% ipython --no-banner

In [1]: import numpy as np

In [2]: import numpy.linalg as la

In [3]: np.set_printoptions(precision=3, suppress=True, linewidth=120)

In [4]: def tidy(a):
   ...:     return np.round(a, 3) + 0
   ...: 

In [5]: arr = np.array([[3, 0, 1, 1, 2, 1, 0],
   ...:     [0, 0, 2, 1, 2, 1, 3],
   ...:     [2, 0, 2, 0, 0, 2, 3],
   ...:     [0, 0, 1, 2, 2, 3, 2],
   ...:     [0, 0, 0, 1, 3, 1, 0],
   ...:     [1, 1, 2, 1, 2, 3, 2],
   ...:     [3, 1, 3, 3, 2, 1, 2]])

In [6]: arr
Out[6]: 
array([[3, 0, 1, 1, 2, 1, 0],
       [0, 0, 2, 1, 2, 1, 3],
       [2, 0, 2, 0, 0, 2, 3],
       [0, 0, 1, 2, 2, 3, 2],
       [0, 0, 0, 1, 3, 1, 0],
       [1, 1, 2, 1, 2, 3, 2],
       [3, 1, 3, 3, 2, 1, 2]])

In [7]: np.count_nonzero(arr)
Out[7]: np.int64(36)

In [8]: arr.shape
Out[8]: (7, 7)

In [9]: tidy(arr.mean(axis=0))
Out[9]: array([1.286, 0.286, 1.571, 1.286, 1.857, 1.714, 1.714])

In [10]: np.unravel_index(np.abs(arr).argmax(), arr.shape)
Out[10]: (np.int64(0), np.int64(0))

In [11]: la.matrix_rank(arr)
Out[11]: np.int64(7)

In [12]: tidy(la.svd(arr, compute_uv=False))
Out[12]: array([10.659,  3.742,  3.725,  2.223,  1.562,  1.05 ,  0.138])

In [13]: np.trace(arr)
Out[13]: np.int64(15)

In [14]: tidy(np.sort(np.abs(la.eigvals(arr))))
Out[14]: array([0.287, 1.392, 1.392, 1.701, 2.857, 2.857, 9.701])

In [15]: (arr + arr.T) / 2
Out[15]: 
array([[3. , 0. , 1.5, 0.5, 1. , 1. , 1.5],
       [0. , 0. , 1. , 0.5, 1. , 1. , 2. ],
       [1.5, 1. , 2. , 0.5, 0. , 2. , 3. ],
       [0.5, 0.5, 0.5, 2. , 1.5, 2. , 2.5],
       [1. , 1. , 0. , 1.5, 3. , 1.5, 1. ],
       [1. , 1. , 2. , 2. , 1.5, 3. , 1.5],
       [1.5, 2. , 3. , 2.5, 1. , 1.5, 2. ]])

In [16]: (arr - arr.T) / 2
Out[16]: 
array([[ 0. ,  0. , -0.5,  0.5,  1. ,  0. , -1.5],
       [ 0. ,  0. ,  1. ,  0.5,  1. ,  0. ,  1. ],
       [ 0.5, -1. ,  0. , -0.5,  0. ,  0. ,  0. ],
       [-0.5, -0.5,  0.5,  0. ,  0.5,  1. , -0.5],
       [-1. , -1. ,  0. , -0.5,  0. , -0.5, -1. ],
       [ 0. ,  0. ,  0. , -1. ,  0.5,  0. ,  0.5],
       [ 1.5, -1. ,  0. ,  0.5,  1. , -0.5,  0. ]])
